>>> import numpy as np
>>> np.set_printoptions(suppress=True, linewidth=200)
>>> feats = np.loadtxt("data.csv", delimiter=",")
>>> feats
array([[ 7.,  5.,  3.,  3.,  0.],
       [10.,  4.,  4.,  6.,  0.],
       [10.,  4.,  4.,  6.,  0.],
       [ 4.,  4.,  3.,  2.,  0.],
       [10.,  4.,  4.,  6.,  0.],
       [ 7.,  7.,  2.,  1.,  0.],
       [ 4.,  2.,  4.,  4.,  0.],
       [ 4.,  4.,  3.,  2.,  0.],
       [ 1.,  3.,  3.,  1.,  2.],
       [ 7.,  3.,  4.,  5.,  0.],
       [ 4.,  6.,  2.,  0.,  0.],
       [ 4.,  6.,  2.,  0.,  0.],
       [ 1.,  9.,  0.,  0.,  0.],
       [ 7.,  5.,  3.,  3.,  0.],
       [10.,  4.,  4.,  6.,  0.],
       [ 7.,  5.,  3.,  3.,  0.],
       [10.,  2.,  5.,  8.,  0.],
       [10.,  0.,  6., 10.,  0.],
       [ 7.,  3.,  4.,  5.,  0.],
       [ 1.,  9.,  0.,  0.,  0.],
       [ 1.,  3.,  3.,  1.,  2.],
       [ 7.,  3.,  4.,  5.,  0.],
       [ 7.,  3.,  4.,  5.,  0.],
       [ 1.,  7.,  1.,  0.,  0.],
       [ 7.,  3.,  4.,  5.,  0.],
       [ 1.,  5.,  2.,  0.,  1.],
       [ 1.,  5.,  2.,  0.,  1.],
       [ 7.,  7.,  2.,  1.,  0.]])
>>> # row 2 repeats row 1
>>> Xc = feats - feats.mean(axis=0)
>>> left, sigma, Vh = np.linalg.svd(Xc, full_matrices=False)
>>> np.searchsorted(np.cumsum(sigma ** 2) / (sigma ** 2).sum(), 0.9) + 1
np.int64(2)
>>> sigma.round(1) + 0
array([23.7, 10. ,  3.9,  1.9,  0. ])
>>> left, sigma, Vh = np.linalg.svd(feats, full_matrices=False)
>>> np.round(sigma / sigma[0], 1) + 0
array([1. , 0.4, 0.1, 0.1, 0. ])
>>> np.round(np.abs(Vh[0]), 1) + 0
array([0.7, 0.4, 0.4, 0.4, 0. ])
>>> (sigma > 1e-8).sum()
np.int64(5)
>>> np.round(left.T @ feats @ Vh.T, 1) + 0
array([[47.4,  0. ,  0. ,  0. ,  0. ],
       [ 0. , 18.8,  0. ,  0. ,  0. ],
       [ 0. ,  0. ,  6.2,  0. ,  0. ],
       [ 0. ,  0. ,  0. ,  3.8,  0. ],
       [ 0. ,  0. ,  0. ,  0. ,  1.8]])
>>> np.round(Vh @ Vh.T, 1) + 0
array([[1., 0., 0., 0., 0.],
       [0., 1., 0., 0., 0.],
       [0., 0., 1., 0., 0.],
       [0., 0., 0., 1., 0.],
       [0., 0., 0., 0., 1.]])
>>> sigma.round(1)
array([47.4, 18.8,  6.2,  3.8,  1.8])
>>> round(np.sqrt((sigma ** 2).sum()), 1), round(float(np.linalg.norm(feats)), 1)
(np.float64(51.5), 51.5)
>>> np.round(np.cumsum(sigma ** 2) / np.sum(sigma ** 2), 1)
array([0.8, 1. , 1. , 1. , 1. ])
>>> Y = np.c_[feats[:, :3] @ np.array([[7, 2, 8], [1, 7, 3], [5, 1, 2]]), np.array([-2, -2, 0, 1, -1, 2, 0, -2, -1, -2, -2, 1, -2, 2, -2, -1, 2, -1, -1, 1, 2, -1, 0, -1, 0, -2, -1, 2])]
>>> Y
array([[ 69.,  52.,  77.,  -2.],
       [ 94.,  52., 100.,  -2.],
       [ 94.,  52., 100.,   0.],
       [ 47.,  39.,  50.,   1.],
       [ 94.,  52., 100.,  -1.],
       [ 66.,  65.,  81.,   2.],
       [ 50.,  26.,  46.,   0.],
       [ 47.,  39.,  50.,  -2.],
       [ 25.,  26.,  23.,  -1.],
       [ 72.,  39.,  73.,  -2.],
       [ 44.,  52.,  54.,  -2.],
       [ 44.,  52.,  54.,   1.],
       [ 16.,  65.,  35.,  -2.],
       [ 69.,  52.,  77.,   2.],
       [ 94.,  52., 100.,  -2.],
       [ 69.,  52.,  77.,  -1.],
       [ 97.,  39.,  96.,   2.],
       [100.,  26.,  92.,  -1.],
       [ 72.,  39.,  73.,  -1.],
       [ 16.,  65.,  35.,   1.],
       [ 25.,  26.,  23.,   2.],
       [ 72.,  39.,  73.,  -1.],
       [ 72.,  39.,  73.,   0.],
       [ 19.,  52.,  31.,  -1.],
       [ 72.,  39.,  73.,   0.],
       [ 22.,  39.,  27.,  -2.],
       [ 22.,  39.,  27.,  -1.],
       [ 66.,  65.,  81.,   2.]])
>>> np.round(np.linalg.lstsq(feats, Y[:, 0])[0], 1) + 0
array([7., 1., 5., 0., 0.])
>>> np.linalg.matrix_rank(np.c_[feats, Y])
np.int64(6)
>>> data = np.loadtxt("block9.csv", delimiter=",")
>>> data
array([[  0.1,   0.1,   0.1,  16.1,  -3.9,   0.1,   0. ,   3. ,  -0.2,  -4.5],
       [  0. ,   0.9,   0. ,  15.6,  -3.1,   0. ,   0. ,  -1.2,   0. , -10.5],
       [  0.3,  -2. ,   0.1, -11.2,  -5.3,   0. ,   0.1,   4.4,   0.1,   5.1],
       [  0.4,   2.1,   0.1,   6.6,  -3.1,   0. ,   0. ,   3.9,   0.1,  -1.2],
       [  0.5,  -1.1,   0. , -14.4,   3. ,   0. ,   0.1,   2.9,   0.2,  -2.4],
       [ -0.1,   1.5,   0.2,  12.4,  -1. ,   0. ,  -0.1,   1.9,  -0.2,   9.1],
       [  1.7,  -2.7,   0. ,  21. ,   4.5,   0. ,   0.1,   0.8,   0.3,   1.6],
       [ -0.4,   0.2,   0.1,  18.4,   3.7,   0. ,   0.1,  -0.1,   0.3,  -7.2],
       [  0.7,  -1.9,   0. ,  12.6,   1.8,   0. ,   0.2,   3.6,   0.1,  -6.4],
       [  0.2,   2.6,   0.2,   2. ,  -6.1,   0. ,  -0.1,   2.5,  -0.2,  -1.2],
       [ -0.1,   1.8,   0. , -21. ,  -8.5,   0. ,   0.1,   2. ,   0.4,   7.2],
       [ -1. ,   1.1,  -0.1,   6.5,  -0.3,   0. ,  -0.1,  -1.7,  -0.1, -14.7],
       [  0.3,  -0.4,  -0.2,  -8. ,  -1.2,   0. ,   0. ,   1.4,  -0.1,  10.2],
       [ -0.7,  -1.8,  -0.2,  -4.3,  -1.6,   0. ,   0. ,   0. ,   0.4,  13.8],
       [ -0.3,  -1.2,   0.3,   1.8,   7.3,   0. ,   0.1,   0.4,  -0.6,  -5.1],
       [ -0.8,   0.1,   0. ,  10.9,  -8.4,   0. ,   0. ,  -0.7,   0.4,  -5.9],
       [  0.2,   1.2,  -0.1,   0.6,   1.7,   0. ,   0. ,  -0.2,   0. ,   0.9],
       [  1.1,  -0.8,  -0.1,  31.3,   2.9,  -0.1,  -0.1,   0. ,   0. ,   1.2],
       [ -0.7,  -2.2,   0. , -17.8,  -4.1,   0.1,   0. ,   2. ,   0.2,  -2. ],
       [  0.7,   1. ,  -0.1, -29.2,   6.2,   0. ,  -0.2,  -3.4,  -0.5, -11.5],
       [ -1.5,  -1.1,   0.1, -24. ,   9.3,   0. ,  -0.1,   0. ,   0.5,  -3.6],
       [  0.2,   1. ,   0.2,  -4.5,  -3.8,   0. ,   0. ,  -1.5,   0.1,  -7.2],
       [  0.2,   1.9,  -0.1,  -7.1,  -3.8,   0. ,  -0.2,  -1.2,   0.2, -17.4],
       [ -0.5,   1.3,  -0.2,  -3.2,  -1.4,   0.1,   0. ,   4.1,   0.6,  13. ],
       [ -0.6,   0.4,   0.1,   6.4,   5.5,   0. ,   0.1,  -3.8,  -0.5,  -0.6],
       [  0.6,   0.7,   0. ,   3.6,   5.4,   0. ,  -0.1,   0.7,   0.1,  -1. ],
       [ -0.1,   2.4,   0. , -26.2,  -1.4,  -0.1,  -0.1,  -1.7,  -0.2,  -2.3],
       [ -0.1,  -0.3,  -0.3,  34.3,  -1.6,   0. ,   0. ,  -0.7,  -0.4,   1.9],
       [ -0.5,  -2.2,  -0.3,   9.2, -11.8,   0. ,   0.1,  -2.4,   0.5, -16. ],
       [ -0.5,  -0.1,   0.1,  39.1,   4.7,   0. ,   0. ,   4.4,   0.2,   2.1],
       [  0.2,  -1.9,   0. ,  19.8,  -6.6,   0. ,   0.1,   0.6,   0.4,   7.2],
       [  0.6,   0.2,   0.3, -22.4,  -1. ,   0. ,   0. ,   0.1,   0.4,  -0.8],
       [  0. ,   0.3,  -0.2,  -2.8,  -0.9,  -0.1,   0.2,  -2.7,  -0.6, -13.3],
       [  1.7,   1.8,   0.1, -22.6,  -5.3,   0. ,   0.1,  -6.5,  -0.3, -11.1],
       [  0. ,   0.4,   0. ,  14.1,  -8.4,   0. ,  -0.1,   1.7,   0.3,  21.9],
       [  0. ,   0.9,   0.5,  14.3,   5. ,   0. ,  -0.1,   0.3,   0. ,  -2.5],
       [  0.2,  -1.4,  -0.2,   5.1,  -5.7,   0. ,   0.1,  -0.2,   0.1,  -7.9],
       [ -0.2,  -0.6,   0. ,  -2.2,   0. ,  -0.1,   0.1,   2.5,   0.3,  -3.7],
       [  0.2,   1.3,   0. ,   6.7,  -1.5,  -0.1,   0.1,   0.3,  -0.3,  -0.1],
       [ -1. ,   0.6,  -0.1, -11.3,  -7.7,   0.1,  -0.1,  -2.5,  -0.2,   3.3],
       [  0. ,  -0.1,  -0.1,  -2.8,   0.1,   0. ,  -0.1,  -4. ,  -0.4,  17.2],
       [ -0.2,   1.8,   0. ,  -9.7,   2.4,   0.1,  -0.1,  -3.5,  -0.1,  -2.9],
       [  0. ,  -0.8,   0. ,   7.8,   0.3,   0. ,   0.1,   3.1,  -0.5,   5.5],
       [  0.6,   1.4,   0.3,  29.3,  -0.2,  -0.1,  -0.1,   0.4,  -0.2,   0.5],
       [ -0.7,   0.1,   0.2, -40.1,   7. ,   0.1,   0. ,   1.7,   0.1, -10.7]])
>>> basis = data[[38, 18]].astype(float)
>>> for _ in range(7):
...     idx = np.linalg.norm(data[:, None] - basis, axis=-1).argmin(axis=1)
...     basis = np.array([data[idx == j].mean(axis=0) for j in range(2)])
... 
>>> idx
array([0, 0, 1, 0, 1, 0, 0, 0, 0, 0, 1, 0, 1, 0, 0, 0, 0, 0, 1, 1, 1, 1, 1, 0, 0, 0, 1, 0, 0, 0, 0, 1, 1, 1, 0, 0, 0, 0, 0, 1, 0, 1, 0, 0, 1])
>>> basis.round(1) + 0
array([[  0. ,   0. ,   0. ,  11.5,  -0.8,   0. ,   0. ,   0.7,   0. ,   0.3],
       [  0. ,   0.4,   0. , -17. ,  -0.9,   0. ,   0. ,  -0.5,   0. ,  -3.7]])
>>> np.abs(basis[1] - basis[0]).argmax()
np.int64(3)
>>> np.bincount(idx)
array([29, 16])
>>> idx = data[:, 0] > np.median(data[:, 0])
>>> u = data[idx].mean(axis=0) - data[~idx].mean(axis=0)
>>> round(float((((data - data.mean(axis=0)) @ u > 0) == idx).mean()), 1)
0.6
>>> ((data - data.mean(axis=0)) @ u > 0).astype(int)
array([1, 1, 0, 1, 0, 0, 1, 1, 1, 1, 0, 1, 0, 0, 1, 1, 0, 1, 0, 0, 0, 1, 1, 0, 0, 0, 0, 1, 1, 1, 0, 0, 1, 1, 0, 1, 1, 1, 1, 0, 0, 0, 0, 1, 0])
>>> Y = data / np.sqrt((data ** 2).mean(axis=1, keepdims=True))
>>> np.round(np.linalg.norm(Y, axis=1), 1)
array([3.2, 3.2, 3.2, 3.2, 3.2, 3.2, 3.2, 3.2, 3.2, 3.2, 3.2, 3.2, 3.2, 3.2, 3.2, 3.2, 3.2, 3.2, 3.2, 3.2, 3.2, 3.2, 3.2, 3.2, 3.2, 3.2, 3.2, 3.2, 3.2, 3.2, 3.2, 3.2, 3.2, 3.2, 3.2, 3.2, 3.2, 3.2,
       3.2, 3.2, 3.2, 3.2, 3.2, 3.2, 3.2])
>>> dist = np.linalg.norm(data[:, None] - data[None], axis=-1)
>>> dist[:5, :5].round(1)
array([[ 0. ,  7.4, 29.1, 10.3, 31.4],
       [ 7.4,  0. , 31.7, 14. , 32. ],
       [29.1, 31.7,  0. , 19.5, 11.8],
       [10.3, 14. , 19.5,  0. , 22.2],
       [31.4, 32. , 11.8, 22.2,  0. ]])
>>> np.unravel_index(dist.round(6).argmax(), dist.shape)
(np.int64(29), np.int64(44))
>>> (dist + 1e9 * np.eye(45)).round(6).argmin(axis=1)
array([ 8,  0, 12, 38, 18, 42, 35, 35, 35,  3, 31, 36, 13, 23, 25, 36, 25, 43, 31, 20, 19, 37, 32, 13, 25, 16, 31, 17, 15, 17,  5, 26, 22, 26,  5,  7, 15, 16,  3,  2, 13,  4,  5, 17, 19])
>>> dist[13].round(6).argsort(kind="stable")[:4]
array([13, 23, 12, 40])
>>> J = np.loadtxt("out19.csv", delimiter=",")
>>> J
array([[ 8.,  7.,  8.,  7.,  5.,  9.,  7.,  2.,  6.,  6.,  4.,  1.,  5.,  9.],
       [ 8.,  7.,  8.,  7.,  5.,  9.,  7.,  2.,  6.,  6.,  4.,  1.,  5.,  9.],
       [16., 14., 16., 14., 10., 18., 14.,  4., 12., 12.,  8.,  2., 10., 18.],
       [24., 21., 24., 21., 15., 27., 21.,  6., 18., 18., 12.,  3., 15., 27.],
       [24., 21., 24., 21., 15., 27., 21.,  6., 18., 18., 12.,  3., 15., 27.],
       [ 0.,  0.,  0.,  0.,  0.,  0.,  0.,  0.,  0.,  0.,  0.,  0.,  0.,  0.]])
>>> round(float(np.linalg.norm(J, 2) / np.linalg.norm(J)), 1)
1.0
>>> np.linalg.cond(J) > 100
np.True_
>>> np.argsort(-np.linalg.norm(J, axis=0).round(6), kind="stable")[:3]
array([ 5, 13,  0])
>>> np.linalg.matrix_rank(J, rtol=0.1)
np.int64(1)
>>> np.unique(J.round(6), axis=0).shape
(4, 14)
>>> round(np.trace(np.linalg.pinv(J) @ J), 1)
np.float64(1.0)
>>> np.linalg.lstsq(J[:-1].T, J[-1])[2]
np.int32(1)
>>> W0 = np.load("arr.npy")
>>> W0
array([[  0.9,   0.4,  -0.1,   1.3,   1.6,  -0.1,  -1. ,  -0.2,   0.9,  -0.8],
       [ 24. , -22. , -34. , -14. ,  -2. ,  30. , -12. ,   8. ,   6. ,  16. ],
       [  0. ,   0.7,  -1.2,   0.8,   1. ,  -1. ,   1.3,   1.3,   2. ,  -0.5],
       [ -0.8,   1.5,  -0.5,   0.2,  -0.7,   0.1,  -1.2,   0.2,  -0.2,  -1. ],
       [ -1.7,   0. ,   0.5,   0.3,  -0.6,  -0.4,   0.8,   1.2,  -0.5,  -0.2],
       [ -0.1,   1.7,   1.4,   0.7,  -0.6,   0.3,   0.7,  -1.2,  -0.1,   0.5],
       [ -0.3,  -0.2,   0.7,   2.2,  -0.4,  -0.2,   0.8,   1.9,  -0.1,   0.6],
       [  1.4,   0.2,   1.9,  -0.8,  -2.5,   0.1,   1.4,   0.5,  -1.5,  -0.4],
       [  1.4,  -0.5,   0.5,   0.7,  -1.3,  -1.5,   0.3,  -0.6,  -2.5,  -0.6],
       [  0.5,  -0.3,   0.1,   0.1,  -0.6,  -1.8,  -0.6,   0.2,  -1.3,   0.8],
       [ -0.8,  -1.6,   0.1,   0. ,  -1.2,  -0.2,   0.1,  -0.1,   2.2,   1.2],
       [ -0.1,  -0.1,   0.4,  -0.1,   0.7,  -0.3,   0.2,   0.3,   0.5,  -0.7],
       [ -1.3,  -0.1,  -0.2,   0.3,  -1.1,   0.7,   1. ,   0.3,   0.4,   0.2],
       [  0.2,   0.8,  -0.7,  -1.2,   0.5,  -2. ,   0.3,  -0.5,  -2.2,   0.3],
       [  0. ,   0.8,   1.3,  -1. ,  -1.2,  -1. ,   0.5,  -0.7,   0.9,  -0.2],
       [ -1.7,   2.4,   0.5,  -1.3,   1.6,  -0.8,   1.2,  -0.9,   0.5,   0.8],
       [  0. ,  -2.2,   0.1,  -0.4,   1.3,   1.1,  -1.2,   0.2,  -0.6,   1.4],
       [  0.2,  -0.8,   1.1,  -0.1,   1.1,  -0.9,  -0.5,  -0.4,  -0.1,  -1.5],
       [ -1. ,   2.4,  -0.2,   0.5,  -0.3,  -0.2,   2.1,  -0.6,  -0.1,   0.6],
       [ -1.3,   0.6,   0.7,   1.4,   0.1,  -0.2,  -0.8,  -1.5,  -1.4,  -0.9],
       [ -1.3,   0.4,  -1. ,   0.5,   0.8,   0.8,   0.6,   0.5,  -1. ,  -0.6],
       [  0.8,   0.3,  -0.7,  -2.6,  -0.5,   0.9,   1. ,   0.1,  -0.1,   0.7],
       [  1.1,  -1.3,  -0.5,  -0.3,  -0.4,  -0.6,  -0.2,   2.1,  -1.1,   0.9],
       [ -0.1,   0.7,  -1.3,  -0.8,   0.9,   0.4,   0.8,   0.8,  -1.2,  -1. ],
       [  0.5,   0.4,   0.8,  -1. ,  -0.5,  -1.9,  -0.2,   1.2,   3.8,   0.9],
       [  0.5,   0.8,   0.3,  -2. ,   0.5,  -1.7,  -0.6,   1.2,  -0.6,   1. ],
       [ -0.6,   1. ,   1.6,  -1.2,   2.6,  -0.3,   1.1,   0.4,  -0.6,   2.1],
       [ -0.3,  -1. ,  -1.1,  -2.2,   0.6,  -1.1,  -0.1,   1.1,   0.3,  -0.5],
       [ -1.7,  -1.1,  -2.1,  -0.4,  -0.2,   0.3,  -0.3,  -0.5,   0.7,   1. ],
       [  1. ,   0.4,   0.4,  -0.5,   0.3,   1. ,  -0.9,   1.4,   0.5,  -0.5],
       [ -1.3,   0.3,  -0.4,   0.6,   0.8,   0.5,   0.2,   0.1,  -1.4,  -0.5],
       [ -0.1,  -0.3,   0. ,  -0.1,   1.6,  -1. ,   0.5,  -1. ,  -0.9,   2.4],
       [ -2. ,  -0.6,   1.9,  -0.5,   0.6,  -2. ,  -0.4,   0.8,   0.4,  -0.3],
       [  0.4,   0. ,  -1.8,   1.3,   0. ,  -1.1,   0.3,   0.2,  -1.6,   1.9],
       [  0. ,  -2.3,   0.6,  -1.7,  -0.3,  -1.2,   1. ,   1.6,  -0.4,   1.4],
       [ -1.7,   1.5,   0.5,  -0.6,   1.1,   0.2,  -1. ,   1.2,  -1.1,  -0.1],
       [ -2.5,   1. ,   0.8,  -1.7,   1.8,  -0.4,   0.1,  -0.3,   0.4,   2.7]])
>>> Xc = W0 - W0.mean(axis=0)
>>> left, sigma, Vh = np.linalg.svd(Xc, full_matrices=False)
>>> sigma.round(1)
array([61.6,  8. ,  7.5,  7. ,  6.1,  5.7,  5. ,  5. ,  4.6,  3.7])
>>> np.round(Xc.mean(axis=0), 1) + 0
array([0., 0., 0., 0., 0., 0., 0., 0., 0., 0.])
>>> np.linalg.matrix_rank(Xc)
np.int64(10)
>>> np.abs(Vh[0]).argmax()
np.int64(2)
